In [1]: import numpy as np

In [2]: import numpy.linalg as la

In [3]: np.set_printoptions(suppress=True, linewidth=140)

In [4]: F = np.load("m.npy")

In [5]: F
Out[5]: 
array([[-3, -3, -2],
       [-1,  1, -1],
       [-2, -2, -2]])

In [6]: f = np.array([7, 8, -7])

In [7]: A2 = F + np.outer(f, np.eye(3)[2])

In [8]: round(la.det(A2) / la.det(F), 2), np.round(1 + la.solve(F, f)[2], 2)
Out[8]: (np.float64(18.5), np.float64(18.5))

In [9]: la.matrix_rank(A2 - F)
Out[9]: np.int64(1)

In [10]: A2
Out[10]: 
array([[-3., -3.,  5.],
       [-1.,  1.,  7.],
       [-2., -2., -9.]])

In [11]: round(float(la.eigvals(F).sum().real), 2)
Out[11]: -4.0

In [12]: np.kron(np.eye(2, dtype=int), F)
Out[12]: 
array([[-3, -3, -2,  0,  0,  0],
       [-1,  1, -1,  0,  0,  0],
       [-2, -2, -2,  0,  0,  0],
       [ 0,  0,  0, -3, -3, -2],
       [ 0,  0,  0, -1,  1, -1],
       [ 0,  0,  0, -2, -2, -2]])

In [13]: round(la.det(F.T), 2)
Out[13]: np.float64(4.0)

In [14]: np.einsum("ii->", F)
Out[14]: np.int64(-4)

In [15]: np.round(la.eigvals(F), 2)
Out[15]: array([-5.35, -0.42,  1.78])

In [16]: M = np.array([[1, -1, -1, 1, 1, -1, -1, 1],
    ...:     [1, -1, 1, -1, 1, -1, 1, -1],
    ...:     [1, 1, 1, 1, 1, 1, 1, 1],
    ...:     [1, -1, 1, -1, -1, 1, -1, 1]])

In [17]: w1 = np.array([[-1, -3, 3],
    ...:     [0, 3, 1],
    ...:     [-1, -3, 2],
    ...:     [0, -3, 2],
    ...:     [1, 0, -3],
    ...:     [-3, 0, 2],
    ...:     [2, 3, 2],
    ...:     [0, 2, 2]])

In [18]: b = np.array([-3, -2, -2])

In [19]: act = np.maximum(M @ w1 + b, 0)

In [20]: (act > 0).mean(axis=0)
Out[20]: array([0.25, 0.  , 0.5 ])

In [21]: W2 = np.array([[0, 4], [5, 0], [9, 2]])

In [22]: (act @ W2).round(6).argmax(axis=1)
Out[22]: array([0, 1, 0, 0])

In [23]: w1 @ W2
Out[23]: 
array([[ 12,   2],
       [ 24,   2],
       [  3,   0],
       [  3,   4],
       [-27,  -2],
       [ 18,  -8],
       [ 33,  12],
       [ 28,   4]])

In [24]: act @ W2
Out[24]: 
array([[ 0,  0],
       [ 0,  4],
       [81, 18],
       [45, 10]])

In [25]: f, v = M[0], M[2]

In [26]: f @ v
Out[26]: np.int64(0)

In [27]: pr = (f @ v) / (f @ f) * f

In [28]: v - pr
Out[28]: array([1., 1., 1., 1., 1., 1., 1., 1.])

In [29]: (v - pr) @ f
Out[29]: np.float64(0.0)

In [30]: la.matrix_rank(np.outer(f, v))
Out[30]: np.int64(1)

In [31]: A2 = M[0, 0] * M[1:] - np.outer(M[1:, 0], M[0])

In [32]: A2
Out[32]: 
array([[ 0,  0,  2, -2,  0,  0,  2, -2],
       [ 0,  2,  2,  0,  0,  2,  2,  0],
       [ 0,  0,  2, -2, -2,  2,  0,  0]])

In [33]: la.matrix_rank(A2), la.matrix_rank(M)
Out[33]: (np.int64(3), np.int64(4))

In [34]: np.flatnonzero(~A2.round(6).any(axis=1))
Out[34]: array([], dtype=int64)

In [35]: A2 = np.array([[2, -2, -3],
    ...:     [2, -3, 0],
    ...:     [-3, 3, -3],
    ...:     [3, -3, 3],
    ...:     [-3, -3, -2],
    ...:     [2, -1, 0],
    ...:     [-3, -1, 0],
    ...:     [3, -1, -2]])

In [36]: np.einsum("ik,kj->ij", M, A2)
Out[36]: 
array([[  7,  -7,  -1],
       [-17,   5,  -9],
       [  3, -11,  -7],
       [  5,   9,  -9]])

In [37]: M @ A2
Out[37]: 
array([[  7,  -7,  -1],
       [-17,   5,  -9],
       [  3, -11,  -7],
       [  5,   9,  -9]])

In [38]: la.matrix_rank(M @ A2)
Out[38]: np.int64(3)

In [39]: np.einsum("ij,ij->i", M, M)
Out[39]: array([8, 8, 8, 8])

In [40]: feats = np.load("out3.npy")

In [41]: feats
Out[41]: 
array([[-1.49, -4.16,  2.75],
       [-2.52, -6.08,  3.01],
       [-2.44, -3.95,  1.72],
       [-1.45, -3.91, -0.27],
       [-4.13, -2.71,  2.37],
       [-2.46, -4.45,  2.06],
       [-3.65, -4.24,  2.79],
       [-1.5 , -6.02,  1.21],
       [-3.66, -2.77,  1.71],
       [-3.81, -3.58,  2.43],
       [ 3.17, -1.35,  1.71],
       [ 6.85, -0.27,  1.52],
       [-3.9 , -2.31,  2.15],
       [-1.68, -4.37,  1.48],
       [ 5.23, -0.71,  1.91],
       [-1.86, -5.27,  2.19],
       [-2.29, -5.68,  2.62],
       [ 5.3 , -0.96,  0.82],
       [-1.67, -3.6 ,  2.23],
       [ 5.41,  0.25,  0.94],
       [ 5.22, -0.82,  3.54],
       [-2.46, -5.22,  2.19],
       [-3.05, -1.9 ,  1.89],
       [-1.68, -4.51,  3.53]])

In [42]: round(la.norm(feats, "nuc"), 2)
Out[42]: np.float64(41.59)

In [43]: np.round(la.norm(feats[17] - feats[0]), 2)
Out[43]: np.float64(7.75)

In [44]: round(la.norm(feats, 1), 2), np.round(la.norm(feats, np.inf), 2)
Out[44]: (np.float64(79.09), np.float64(11.61))

In [45]: round(la.norm(feats[17], 1), 2), np.round(la.norm(feats[17], np.inf), 2)
Out[45]: (np.float64(7.08), np.float64(5.3))

In [46]: vec = np.array([5, 0, 2])

In [47]: target = feats @ vec

In [48]: np.round(la.solve(feats.T @ feats, feats.T @ target), 2) + 0
Out[48]: array([5., 0., 2.])

In [49]: rng = np.random.default_rng(930431)

In [50]: target = target + 0.05 * rng.normal(size=24)

In [51]: target.round(2)
Out[51]: 
array([ -1.88,  -6.6 ,  -8.75,  -7.82, -16.08,  -8.12, -12.67,  -5.07, -14.85, -14.25,  19.31,  37.21, -15.16,  -5.54,  29.97,  -5.03,
        -6.15,  28.17,  -3.8 ,  28.92,  33.14,  -7.91, -11.5 ,  -1.39])

In [52]: b, *_ = la.lstsq(feats, target)

In [53]: b.round()
Out[53]: array([ 5., -0.,  2.])

In [54]: b.round(2) + 0
Out[54]: array([5.  , 0.  , 1.99])

In [55]: Q, vecs = la.qr(feats[:, :1])[0], la.qr(feats[:, 1:])[0]

In [56]: sv = la.svd(Q.T @ vecs, compute_uv=False)

In [57]: round(float(la.norm(Q @ Q.T - vecs @ vecs.T, 2)), 2)
Out[57]: 1.0

In [58]: np.round(np.degrees(np.arccos(sv.clip(0, 1))), 2)
Out[58]: array([52.39])

In [59]: def softmax(z):
    ...:     e = np.exp(z - z.max(axis=-1, keepdims=True))
    ...:     return e / e.sum(axis=-1, keepdims=True)
    ...: 

In [60]: np.round(softmax(feats).sum(axis=1), 2)
Out[60]: array([1., 1., 1., 1., 1., 1., 1., 1., 1., 1., 1., 1., 1., 1., 1., 1., 1., 1., 1., 1., 1., 1., 1., 1.])

In [61]: np.round(softmax(10 * feats[23]), 2) + 0
Out[61]: array([0., 0., 1.])

In [62]: np.round(softmax(feats[23]), 2) + 0
Out[62]: array([0.01, 0.  , 0.99])

In [63]: S = feats @ feats.T / np.sqrt(3)

In [64]: np.round(softmax(S)[23] @ feats, 2)
Out[64]: array([-2.48, -5.95,  2.94])

In [65]: softmax(S).round(6).argmax(axis=1)
Out[65]: array([ 1,  1,  1,  1,  1,  1,  1,  1,  1,  1, 11, 11,  1,  1, 11,  1,  1, 11,  1, 11, 11,  1,  1,  1])

In [66]: d = la.norm(feats[:, None] - feats[None], axis=-1)

In [67]: d.shape
Out[67]: (24, 24)

In [68]: (d + 1e9 * np.eye(24)).round(6).argmin(axis=1)
Out[68]: array([18, 16,  5, 13, 12,  2,  9, 15, 12,  6, 14, 19,  4,  2, 17, 21,  1, 14,  0, 17, 14, 15, 12,  0])

In [69]: d[13].round(6).argsort(kind="stable")[:4]
Out[69]: array([13,  2,  5, 18])

In [70]: np.unravel_index(d.round(6).argmax(), d.shape)
Out[70]: (np.int64(6), np.int64(11))

In [71]: np.flatnonzero(d[13] < d.mean() / 2)
Out[71]: array([ 0,  2,  3,  5,  7, 13, 15, 16, 18, 21, 23])

In [72]: la.matrix_rank(d ** 2)
Out[72]: np.int64(5)

In [73]: d.mean(axis=1).argmax()
Out[73]: np.int64(11)

In [74]: X = np.array([[-2.0, 5.0, 0.0, 0.0],
    ...:     [5.0, -1.0, 5.0, 0.0],
    ...:     [0.0, 5.0, -3.0, 5.0],
    ...:     [0.0, 0.0, 5.0, -1.0]])

In [75]: # equal to its transpose

In [76]: ev, vecs = la.eig(X)

In [77]: ev.round(2)
Out[77]: array([-10.01,  -4.79,   6.29,   1.51])

In [78]: np.round(np.sort(la.eigvals(X @ X)), 2)
Out[78]: array([  2.29,  22.9 ,  39.52, 100.29])

In [79]: np.round(X @ vecs[:, 0] - ev[0] * vecs[:, 0], 2) + 0
Out[79]: array([0., 0., 0., 0.])

In [80]: left, sv, VT = la.svd(X, full_matrices=False)

In [81]: round(float(np.sqrt((sv ** 2).sum())), 2), np.round(la.norm(X), 2)
Out[81]: (12.85, np.float64(12.85))

In [82]: np.round(left.T @ left, 2) + 0
Out[82]: 
array([[1., 0., 0., 0.],
       [0., 1., 0., 0.],
       [0., 0., 1., 0.],
       [0., 0., 0., 1.]])

In [83]: np.abs(left[:, 0]).round(6).argmax()
Out[83]: np.int64(2)

In [84]: np.allclose(left * sv @ VT, X)
Out[84]: True

In [85]: sv.round(2)
Out[85]: array([10.01,  6.29,  4.79,  1.51])

In [86]: z = rng.permutation(4)

In [87]: A2 = X[:, z] * rng.choice([-1, 1], 4)

In [88]: A2
Out[88]: 
array([[ 2., -0.,  5.,  0.],
       [-5., -5., -1.,  0.],
       [-0.,  3.,  5.,  5.],
       [-0., -5.,  0., -1.]])

In [89]: left, _, VT = la.svd(X.T @ A2)

In [90]: np.round(left @ VT, 2) + 0
Out[90]: 
array([[-1.,  0.,  0.,  0.],
       [ 0.,  0.,  1.,  0.],
       [ 0., -1.,  0.,  0.],
       [ 0.,  0.,  0.,  1.]])

In [91]: z
Out[91]: array([0, 2, 1, 3])

In [92]: A = np.array([[3.0, 0.0, 0.0], [0.0, 3.0, 4.0], [0.0, 9.0, 6.0]])

In [93]: A
Out[93]: 
array([[3., 0., 0.],
       [0., 3., 4.],
       [0., 9., 6.]])

In [94]: # splits into 2 blocks

In [95]: Q, Rm = la.qr(A)

In [96]: Q.round(2)
Out[96]: 
array([[ 1.  ,  0.  ,  0.  ],
       [-0.  , -0.32, -0.95],
       [-0.  , -0.95,  0.32]])

In [97]: np.round(Q @ Rm, 2)
Out[97]: 
array([[3., 0., 0.],
       [0., 3., 4.],
       [0., 9., 6.]])

In [98]: np.round(Q.T @ Q, 2) + 0
Out[98]: 
array([[1., 0., 0.],
       [0., 1., 0.],
       [0., 0., 1.]])

In [99]: Rm.round(2)
Out[99]: 
array([[ 3.  ,  0.  ,  0.  ],
       [ 0.  , -9.49, -6.96],
       [ 0.  ,  0.  , -1.9 ]])

In [100]: ev, vecs = la.eig(A)

In [101]: np.round(A @ vecs[:, 0] - ev[0] * vecs[:, 0], 2) + 0
Out[101]: array([0., 0., 0.])

In [102]: ev.round(2)
Out[102]: array([10.68, -1.68,  3.  ])

In [103]: np.round(np.sort(la.eigvals(A.T)), 2)
Out[103]: array([-1.68,  3.  , 10.68])

In [104]: Q, vecs = la.qr(A[:, :1])[0], la.qr(A[:, 1:])[0]

In [105]: sv = la.svd(Q.T @ vecs, compute_uv=False)

In [106]: np.round(np.degrees(np.arccos(sv.clip(0, 1))), 2)
Out[106]: array([90.])

In [107]: E = np.load("block11.npy")

In [108]: E
Out[108]: 
array([[0, 0, 3],
       [0, 0, 3],
       [0, 0, 3],
       [0, 0, 3],
       [0, 0, 3],
       [0, 0, 3],
       [0, 0, 3],
       [0, 0, 3],
       [0, 0, 3],
       [0, 0, 3],
       [0, 0, 3],
       [0, 0, 3],
       [0, 0, 3],
       [0, 0, 3],
       [0, 0, 3],
       [0, 0, 3],
       [0, 0, 3],
       [0, 0, 3]])

In [109]: # rows 0 and 1 are equal

In [110]: r = la.matrix_rank(E)

In [111]: r
Out[111]: np.int64(1)

In [112]: N = la.svd(E)[2][r:].T

In [113]: [int(la.matrix_rank(np.delete(E, i, axis=0))) for i in range(18)]
Out[113]: [1, 1, 1, 1, 1, 1, 1, 1, 1, 1, 1, 1, 1, 1, 1, 1, 1, 1]

In [114]: np.round(N @ N.T, 2)
Out[114]: 
array([[1., 0., 0.],
       [0., 1., 0.],
       [0., 0., 0.]])
